>>> import numpy as np
>>> np.set_printoptions(precision=2, suppress=True, linewidth=140)
>>> m1 = np.loadtxt("sample13.csv", delimiter=",")
>>> print(m1)
[[ -1.   0.   1.   2.   3.   4.   5.   6.]
 [  7.   8.   9.  10.  11.  12.  13.  14.]
 [ 15.  16.  17.  18.  19.  20.  21.  22.]
 [ 23.  24.  25.  26.  27.  28.  29.  30.]
 [ 31.  32.  33.  34.  35.  36.  37.  38.]
 [ 39.  40.  41.  42.  43.  44.  45.  46.]
 [ 47.  48.  49.  50.  51.  52.  53.  54.]
 [ 55.  56.  57.  58.  59.  60.  61.  62.]
 [ 63.  64.  65.  66.  67.  68.  69.  70.]
 [ 71.  72.  73.  74.  75.  76.  77.  78.]
 [ 79.  80.  81.  82.  83.  84.  85.  86.]
 [ 87.  88.  89.  90.  91.  92.  93.  94.]
 [ 95.  96.  97.  98.  99. 100. 101. 102.]
 [103. 104. 105. 106. 107. 108. 109. 110.]]
>>> print(np.linalg.matrix_rank(m1))
2
>>> print(m1.mean(axis=0))
[51. 52. 53. 54. 55. 56. 57. 58.]
>>> m1[:, 8]
Traceback (most recent call last):
  File "<python-input-6>", line 1, in <module>
    m1[:, 8]
    ~~^^^^^^
IndexError: index 8 is out of bounds for axis 1 with size 8
>>> print(np.round(np.linalg.svd(m1, compute_uv=False), 2) + 0)
[670.51  12.34   0.     0.     0.     0.     0.     0.  ]
>>> print(m1.shape)
(14, 8)
>>> r = np.linalg.matrix_rank(m1)
>>> print(r)
2
>>> null = np.linalg.svd(m1)[2][r:].T
>>> print(null.shape)
(8, 6)
>>> print(np.allclose(m1 @ null, 0))
True
>>> print(np.linalg.matrix_rank(m1.T @ m1), np.linalg.matrix_rank(m1 @ m1.T))
2 2
>>> print([int(np.linalg.matrix_rank(m1[:i])) for i in range(1, len(m1) + 1)])
[1, 2, 2, 2, 2, 2, 2, 2, 2, 2, 2, 2, 2, 2]
>>> print([int(np.linalg.matrix_rank(np.delete(m1, i, axis=0))) for i in range(14)])
[2, 2, 2, 2, 2, 2, 2, 2, 2, 2, 2, 2, 2, 2]
>>> print(round(float(np.linalg.norm(m1, 2) / np.linalg.norm(m1)), 2))
1.0
>>> print(np.argsort(-np.linalg.norm(m1, axis=0).round(6), kind="stable")[:3])
[7 6 5]
>>> print(np.linalg.norm(m1, axis=0))
[225.77 228.95 232.13 235.34 238.56 241.79 245.04 248.31]
>>> print(round(np.linalg.norm(m1[1], 1), 2), round(np.linalg.norm(m1[1], np.inf), 2))
84.0 14.0
>>> print(round(float(np.linalg.norm(m1, 1)), 2), round(float(np.linalg.norm(m1, np.inf)), 2))
812.0 852.0
>>> print(m1[1] @ m1[13])
8988.0
>>> J = np.loadtxt("out15.csv", delimiter=",")
>>> print(J)
[[ 2.  1. -3. -2.  1.  1. -3.  1. -2.  3. -1. -1. -2.  1.]
 [ 1.  2.  1. -3. -2.  1.  1. -3.  1. -2.  3. -1. -1. -2.]
 [-2.  1.  2.  1. -3. -2.  1.  1. -3.  1. -2.  3. -1. -1.]
 [-1. -2.  1.  2.  1. -3. -2.  1.  1. -3.  1. -2.  3. -1.]
 [-1. -1. -2.  1.  2.  1. -3. -2.  1.  1. -3.  1. -2.  3.]
 [ 3. -1. -1. -2.  1.  2.  1. -3. -2.  1.  1. -3.  1. -2.]
 [-2.  3. -1. -1. -2.  1.  2.  1. -3. -2.  1.  1. -3.  1.]
 [ 1. -2.  3. -1. -1. -2.  1.  2.  1. -3. -2.  1.  1. -3.]
 [-3.  1. -2.  3. -1. -1. -2.  1.  2.  1. -3. -2.  1.  1.]
 [ 1. -3.  1. -2.  3. -1. -1. -2.  1.  2.  1. -3. -2.  1.]
 [ 1.  1. -3.  1. -2.  3. -1. -1. -2.  1.  2.  1. -3. -2.]
 [-2.  1.  1. -3.  1. -2.  3. -1. -1. -2.  1.  2.  1. -3.]
 [-3. -2.  1.  1. -3.  1. -2.  3. -1. -1. -2.  1.  2.  1.]
 [ 1. -3. -2.  1.  1. -3.  1. -2.  3. -1. -1. -2.  1.  2.]]
>>> rng = np.random.default_rng(583)
>>> idx = rng.permutation(14)
>>> print(idx)
[ 0  6  5  7 12 10  9  3  1  4 11  2 13  8]
>>> A2 = J[idx][:, idx]
>>> print(np.allclose(A2, J))
False
>>> print(np.trace(A2))
28.0
>>> print(J @ np.ones(14))
[-4. -4. -4. -4. -4. -4. -4. -4. -4. -4. -4. -4. -4. -4.]
>>> print(np.sort(np.abs(np.fft.fft(J[0]))), np.sort(np.linalg.svd(J, compute_uv=False)))
[ 2.08  2.08  3.95  3.95  4.    4.08  4.08  4.81  4.81  6.61  6.61 12.   12.9  12.9 ] [ 2.08  2.08  3.95  3.95  4.    4.08  4.08  4.81  4.81  6.61  6.61 12.   12.9  12.9 ]
>>> arr = np.load("case2.npy")
>>> print(arr)
[[-7  5  6 -5  2 -5  3 -4  1 -6  9  5]
 [ 0 -5 -1  2 -7 -9 -1  4 -1  4  6 -4]
 [ 0  0 -1  1 -2  5  5  0  8 -8 -6 -9]
 [ 0  0  0  5 -5 -2  3  8  6 -2  7 -9]
 [ 0  0  0  0 -4  8 -3 -3  0 -8  6  8]
 [ 0  0  0  0  0  8  9 -1  9 -1 -5 -1]
 [ 0  0  0  0  0  0 -7 -6 -7 -3 -3 -3]
 [ 0  0  0  0  0  0  0  6  6  0 -7  3]
 [ 0  0  0  0  0  0  0  0  5  2  0  1]
 [ 0  0  0  0  0  0  0  0  0 -6 -4  2]
 [ 0  0  0  0  0  0  0  0  0  0  1 -9]
 [ 0  0  0  0  0  0  0  0  0  0  0  7]]
>>> print(round(np.log10(np.linalg.cond(arr))))
3
>>> print(np.linalg.matrix_rank(arr, rtol=0.1))
8
>>> print(np.linalg.cond(arr) > 100)
True
>>> print(np.round(np.abs(np.linalg.svd(arr)[2][-1]), 2) + 0)
[0.69 0.45 0.3  0.27 0.38 0.1  0.07 0.05 0.01 0.04 0.06 0.  ]
>>> print(np.round(np.linalg.norm(arr, 2) / np.linalg.norm(arr), 2))
0.55
